>>> import numpy as np
>>> import numpy.linalg as la
>>> np.set_printoptions(precision=1, suppress=True, linewidth=200, legacy="1.25")
>>> X = np.diag(np.array([1, 3, 3])) + -1 * np.eye(3, k=1) + -1 * np.eye(3, k=-1)
>>> print(X)
[[ 1. -1.  0.]
 [-1.  3. -1.]
 [ 0. -1.  3.]]
>>> U, s = la.svd(X)
Traceback (most recent call last):
  File "<python-input-5>", line 1, in <module>
    U, s = la.svd(X)
    ^^^^
ValueError: too many values to unpack (expected 2)
>>> U, s, vt = la.svd(X, full_matrices=False)
>>> print(np.allclose(U * s @ vt, X))
True
>>> print(np.abs(vt[0]))
[0.2 0.7 0.6]
>>> print(np.cumsum(s ** 2) / np.sum(s ** 2))
[0.8 1.  1. ]
>>> print(s / s[0])
[1.  0.6 0.1]
>>> J = np.load("m.npy")
>>> print(J)
[[-1  2  3  3]
 [ 0  1  1 -1]
 [ 2 -2 -2  1]
 [ 0  0  3  1]]
>>> x = np.array([1, -2, -1, 0])
>>> rhs = J @ x
>>> print(rhs)
[-8 -3  8 -3]
>>> print(np.round(la.solve(J, rhs + J[:, 0]), 1) + 0)
[ 2. -2. -1.  0.]
>>> print(np.round(la.solve(J, -1 * rhs), 1) + 0)
[-1.  2.  1.  0.]
>>> print(np.round(la.solve(J, rhs), 1) + 0)
[ 1. -2. -1.  0.]
>>> print(la.solve(J, J[:, 1]))
[0. 1. 0. 0.]
>>> print(la.solve(J.T, J[1]))
[ 0.  1.  0. -0.]
>>> f = np.array([2, -1, 0, 0])
>>> other = J + np.outer(f, np.eye(4)[0])
>>> print(la.matrix_rank(other - J))
1
>>> print(other)
[[ 1.  2.  3.  3.]
 [-1.  1.  1. -1.]
 [ 2. -2. -2.  1.]
 [ 0.  0.  3.  1.]]
>>> other = np.array([[-2, 2], [-1, 0]])
>>> cent = np.kron(other, J)
>>> print(np.round(la.norm(cent, 2), 1), round(float(la.norm(other, 2) * la.norm(J, 2)), 1))
17.4 17.4
>>> print(round(la.norm(J[0], 1), 1), round(la.norm(J[0], np.inf), 1))
9.0 3.0
>>> print(J[0] @ J[2])
-9
>>> print(round(float(la.norm(J) ** 2 / la.norm(J, 2) ** 2), 1))
1.4
>>> print(la.norm(J, axis=1).argmax())
0
>>> print(la.norm(J, axis=1))
[4.8 1.7 3.6 3.2]
>>> print(round(float(la.norm(J, "nuc")), 1))
11.6
>>> print(round(la.norm(J, 2), 1))
6.0
>>> arr = np.array([[-14, -1], [-2, -7]])
>>> O, Rm = la.qr(arr)
>>> print(O.shape, Rm.shape)
(2, 2) (2, 2)
>>> print(O)
[[-1.  -0.1]
 [-0.1  1. ]]
>>> f, g = arr[0], arr[1]
>>> print(f @ g)
35
>>> p = (f @ g) / (f @ f) * f
>>> print(round(la.norm(f + g) ** 2 + la.norm(f - g) ** 2, 1))
500.0
>>> print(la.matrix_rank(np.outer(f, g)))
1
>>> print(round((g - p) @ f, 1))
-0.0
